>>> import numpy as np
>>> np.set_printoptions(precision=2, suppress=True, linewidth=200, legacy="1.25")
>>> def tidy(a):
...     return np.round(a, 2) + 0
... 
>>> A = np.load("run12.npy")
>>> print(tidy(A))
[[-0.37  1.    2.28 -0.99  2.44  1.65]
 [-1.29 -3.09 -0.12 -0.75  1.69 -1.18]
 [ 0.   -0.67 -1.32  2.85  1.32  1.98]
 [-2.94  0.2  -1.09 -1.16 -1.21  1.82]
 [-1.84 -0.13  2.45  2.18 -1.08 -0.82]
 [ 1.47 -2.22  1.36 -0.5  -1.69  1.99]]
>>> u, v = A[1], A[2]
>>> print(tidy(u @ u))
16.0
>>> print(tidy(u @ v))
0.0
>>> pr = (u @ v) / (u @ u) * u
>>> print((v - pr) @ u)
0.0
>>> print(tidy(np.linalg.norm(u + v) ** 2 + np.linalg.norm(u - v) ** 2))
64.0
>>> th = np.radians(36)
>>> Rm = np.eye(6)
>>> Rm[5, 5] = Rm[0, 0] = np.cos(th)
>>> Rm[5, 0], Rm[0, 5] = -np.sin(th), np.sin(th)
>>> print(tidy(Rm))
[[ 0.81  0.    0.    0.    0.    0.59]
 [ 0.    1.    0.    0.    0.    0.  ]
 [ 0.    0.    1.    0.    0.    0.  ]
 [ 0.    0.    0.    1.    0.    0.  ]
 [ 0.    0.    0.    0.    1.    0.  ]
 [-0.59  0.    0.    0.    0.    0.81]]
>>> A2 = A @ Rm.T
>>> print(np.allclose(A @ A.T, A2 @ A2.T))
True
>>> print(tidy(np.abs(A2 - A).max(axis=0)))
[1.63 0.   0.   0.   0.   1.38]
>>> print(tidy(np.linalg.det(Rm)), tidy(np.trace(Rm)))
1.0 5.62
>>> print(tidy(np.linalg.svd(A, compute_uv=False)))
[4. 4. 4. 4. 4. 4.]
>>> print(tidy(A @ A.T))
[[16.  0.  0.  0.  0.  0.]
 [ 0. 16.  0.  0.  0.  0.]
 [ 0.  0. 16.  0.  0.  0.]
 [ 0.  0.  0. 16.  0.  0.]
 [ 0.  0.  0.  0. 16.  0.]
 [ 0.  0.  0.  0.  0. 16.]]
>>> print(tidy(np.linalg.norm(A, axis=0)))
[4. 4. 4. 4. 4. 4.]
>>> W = np.array([[-2, -3], [-3, 0], [-2, 1], [-2, -1], [0, 3], [1, -1]])
>>> coef = np.array([2, 2])
>>> H = np.maximum(A @ W + coef, 0)
>>> print(tidy(H))
[[ 0.   12.03]
 [14.4  12.72]
 [ 2.93  0.  ]
 [13.61  5.45]
 [ 0.    5.38]
 [ 6.01  0.  ]]
>>> print((H > 0).astype(int))
[[0 1]
 [1 1]
 [1 0]
 [1 1]
 [0 1]
 [1 0]]
>>> Z = np.array([[0, 0], [2, 2]])
>>> print(W @ Z)
[[-6 -6]
 [ 0  0]
 [ 2  2]
 [-2 -2]
 [ 6  6]
 [-2 -2]]
>>> x = np.array([0, 0, 3, 3, 0, -3])
>>> y = A @ x
>>> print(tidy(y))
[ -1.09   0.93  -1.35 -12.2   16.36  -3.4 ]
>>> print(tidy(np.linalg.solve(A.T, A[4])))
[0. 0. 0. 0. 1. 0.]
>>> print(tidy(np.linalg.solve(A, y)))
[ 0.  0.  3.  3.  0. -3.]
>>> print(tidy(np.linalg.solve(A, -1 * y)))
[ 0.  0. -3. -3.  0.  3.]
>>> arr = np.loadtxt("case0.csv", delimiter=",")
>>> print(arr)
[[ 0.  3. -1.  2.]
 [-3.  0.  0. -1.]
 [ 1.  0.  0. -4.]
 [-2.  1.  4.  0.]]
>>> C2 = A.T @ A
>>> print(tidy(np.diag(C2)))
[16. 16. 16. 16. 16. 16.]
>>> print(np.trace(C2), tidy((A ** 2).sum()))
96.0 96.0
>>> x = np.array([2, -2, 0, 2])
>>> print(tidy(np.linalg.svd(arr, compute_uv=False)))
[4.89 4.89 2.66 2.66]
>>> print(tidy(np.linalg.eigvals(arr).real))
[0. 0. 0. 0.]
>>> print(x @ arr @ x)
0.0
>>> print(tidy(np.linalg.det(arr)))
169.0
>>> Q = np.linalg.solve(np.eye(4) - arr, np.eye(4) + arr)
>>> print(tidy(Q @ Q.T))
[[1. 0. 0. 0.]
 [0. 1. 0. 0.]
 [0. 0. 1. 0.]
 [0. 0. 0. 1.]]
>>> A2 = np.array([[2, 2], [3, 0]])
>>> Z = np.kron(A2, arr)
>>> print(Z.shape)
(8, 8)
>>> print(np.linalg.matrix_rank(Z))
8
>>> print(Z)
[[  0.   6.  -2.   4.   0.   6.  -2.   4.]
 [ -6.   0.   0.  -2.  -6.   0.   0.  -2.]
 [  2.   0.   0.  -8.   2.   0.   0.  -8.]
 [ -4.   2.   8.   0.  -4.   2.   8.   0.]
 [  0.   9.  -3.   6.   0.   0.  -0.   0.]
 [ -9.   0.   0.  -3.  -0.   0.   0.  -0.]
 [  3.   0.   0. -12.   0.   0.   0.  -0.]
 [ -6.   3.  12.   0.  -0.   0.   0.   0.]]
>>> rng = np.random.default_rng(44)
>>> z = rng.permutation(4)
>>> print(z)
[1 0 2 3]
>>> A2 = arr[z][:, z]
>>> print(tidy(np.sort(np.abs(np.linalg.eigvals(A2)))))
[2.66 2.66 4.89 4.89]
>>> print(np.trace(A2))
0.0
>>> print(np.allclose(A2, arr))
False
>>> print(A2)
[[ 0. -3.  0. -1.]
 [ 3.  0. -1.  2.]
 [ 0.  1.  0. -4.]
 [ 1. -2.  4.  0.]]
>>> print(tidy(np.linalg.det(A2)), tidy(np.linalg.det(arr[z])))
169.0 -169.0
>>> W0 = np.loadtxt("block13.csv", delimiter=",")
>>> print(W0)
[[-3.54 -1.58 -5.29  3.17  2.17 -3.95 -1.01  3.43  5.77  1.45  0.95  0.63]
 [ 2.1  -0.3   2.72 -1.62 -0.62  1.28 -1.24 -1.61 -1.99 -0.05 -1.54 -2.74]
 [-0.09  1.27 -0.44  0.48 -0.59  0.17  2.55  1.12 -0.02 -1.38  1.31  0.49]
 [ 1.99  0.27  0.17 -0.07  1.58  0.96  0.12 -1.26 -0.6  -0.62 -0.7   1.12]
 [-3.49  0.53 -0.67  0.1  -1.91 -0.3   0.86  0.48 -0.47  0.93  1.93  3.81]
 [ 0.44  0.82 -0.19  0.14  0.34  0.67  1.29 -0.33 -0.58 -0.72  0.52  1.94]
 [-0.85  0.49 -3.2   2.03  1.88 -1.11  1.67  1.51  2.38 -0.62  1.26  2.86]
 [ 2.9   1.4   0.73  0.1   0.14  0.83  2.77  0.88 -0.33 -2.69  0.12 -2.98]
 [-1.   -1.24 -0.54  0.    0.82 -0.52 -2.4  -0.93  0.49  1.75 -0.74  1.46]
 [-2.48 -2.2  -1.34  0.2   1.24 -1.22 -4.14 -1.3   1.16  3.28 -0.96  3.  ]]
>>> # looks like rank 4
>>> rank = np.linalg.matrix_rank(W0)
>>> print(rank)
4
>>> N = np.linalg.svd(W0)[2][rank:].T
>>> print(N.shape)
(12, 8)
>>> print(np.linalg.matrix_rank(W0.T @ W0), np.linalg.matrix_rank(W0 @ W0.T))
4 4
>>> print([int(np.linalg.matrix_rank(W0[:, :j + 1])) for j in range(12)])
[1, 2, 3, 4, 4, 4, 4, 4, 4, 4, 4, 4]
>>> x = np.array([-2, 2, 2, -1, -2, 2, 1, 2, 0, -1, -1, 0])
>>> print(np.linalg.norm(W0 @ x) <= np.linalg.norm(W0, 2) * np.linalg.norm(x) + 1e-9)
True
>>> print(tidy(W0 @ x))
[-18.62   3.19   7.74  -5.35   8.78   1.73  -7.68   6.84  -9.51 -16.3 ]
>>> print(tidy(W0 @ np.ones(12)))
[ 2.2  -5.61  4.87  2.96  1.8   4.34  8.3   3.87 -2.85 -4.76]
>>> print(tidy(np.einsum("ij,j->i", W0, x)))
[-18.62   3.19   7.74  -5.35   8.78   1.73  -7.68   6.84  -9.51 -16.3 ]
>>> print(np.sign((W0 @ x).round(6)))
[-1.  1.  1. -1.  1.  1. -1.  1. -1. -1.]
>>> U, sv, Vt = np.linalg.svd(W0)
>>> print(np.argmax(sv[:-1] / (sv[1:] + 1e-6)) + 1)
4
>>> A2 = U[:, :4] @ np.diag(sv[:4]) @ Vt[:4]
>>> print(tidy(A2))
[[-3.54 -1.58 -5.29  3.17  2.17 -3.95 -1.01  3.43  5.77  1.45  0.95  0.63]
 [ 2.1  -0.3   2.72 -1.62 -0.62  1.28 -1.24 -1.61 -1.99 -0.05 -1.54 -2.74]
 [-0.09  1.27 -0.44  0.48 -0.59  0.17  2.55  1.12 -0.02 -1.38  1.31  0.49]
 [ 1.99  0.27  0.17 -0.07  1.58  0.96  0.12 -1.26 -0.6  -0.62 -0.7   1.12]
 [-3.49  0.53 -0.67  0.1  -1.91 -0.3   0.86  0.48 -0.47  0.93  1.93  3.81]
 [ 0.44  0.82 -0.19  0.14  0.34  0.67  1.29 -0.33 -0.58 -0.72  0.52  1.94]
 [-0.85  0.49 -3.2   2.03  1.88 -1.11  1.67  1.51  2.38 -0.62  1.26  2.86]
 [ 2.9   1.4   0.73  0.1   0.14  0.83  2.77  0.88 -0.33 -2.69  0.12 -2.98]
 [-1.   -1.24 -0.54  0.    0.82 -0.52 -2.4  -0.93  0.49  1.75 -0.74  1.46]
 [-2.48 -2.2  -1.34  0.2   1.24 -1.22 -4.14 -1.3   1.16  3.28 -0.96  3.  ]]
>>> print(tidy(np.abs(W0 - A2).max()))
0.0
>>> M = np.load("dump.npy")
>>> print(tidy(M))
[[-1.32 -2.34  6.6  -3.17 -2.6  -3.94  3.05  2.76]
 [ 1.11  2.26 -6.1   3.64  4.31  2.75 -2.9  -2.95]
 [ 1.48  1.61 -5.53  0.22 -4.35  6.31 -2.26 -0.91]
 [ 0.09 -1.03  1.75 -3.69 -8.32  2.48  1.15  2.36]
 [-0.85 -0.15  1.73  2.4   7.98 -5.03  0.41 -1.13]
 [ 0.13  1.32 -2.66  3.88  8.02 -1.63 -1.54 -2.6 ]
 [-0.34  0.67 -0.66  3.38  8.46 -3.4  -0.67 -2.02]
 [ 1.27  1.01 -4.06 -1.02 -6.36  6.09 -1.52  0.  ]
 [ 1.53  2.2  -6.71  2.   -0.63  5.51 -2.95 -2.1 ]
 [ 0.85  0.16 -1.75 -2.39 -7.97  5.05 -0.42  1.12]
 [ 1.52  2.22 -6.72  2.06 -0.48  5.45 -2.97 -2.14]
 [-0.92 -2.14  5.55 -3.87 -5.41 -1.81  2.71  3.  ]
 [ 0.34 -0.67  0.67 -3.38 -8.46  3.39  0.67  2.03]
 [-0.08  1.05 -1.81  3.7   8.3  -2.43 -1.17 -2.38]]
>>> def softmax(z):
...     e = np.exp(z - z.max(axis=-1, keepdims=True))
...     return e / e.sum(axis=-1, keepdims=True)
... 
>>> print(tidy(softmax(10 * M[3])))
[0.   0.   0.   0.   0.   0.77 0.   0.23]
>>> print(tidy(softmax(M).sum(axis=1)))
[1. 1. 1. 1. 1. 1. 1. 1. 1. 1. 1. 1. 1. 1.]
>>> print(tidy(softmax(M[3] + 3)))
[0.03 0.01 0.18 0.   0.   0.36 0.1  0.32]
>>> S = M @ M.T / np.sqrt(8)
>>> print(tidy(softmax(S)[3] @ M))
[ 0.19 -0.89  1.32 -3.56 -8.37  2.84  0.96  2.22]
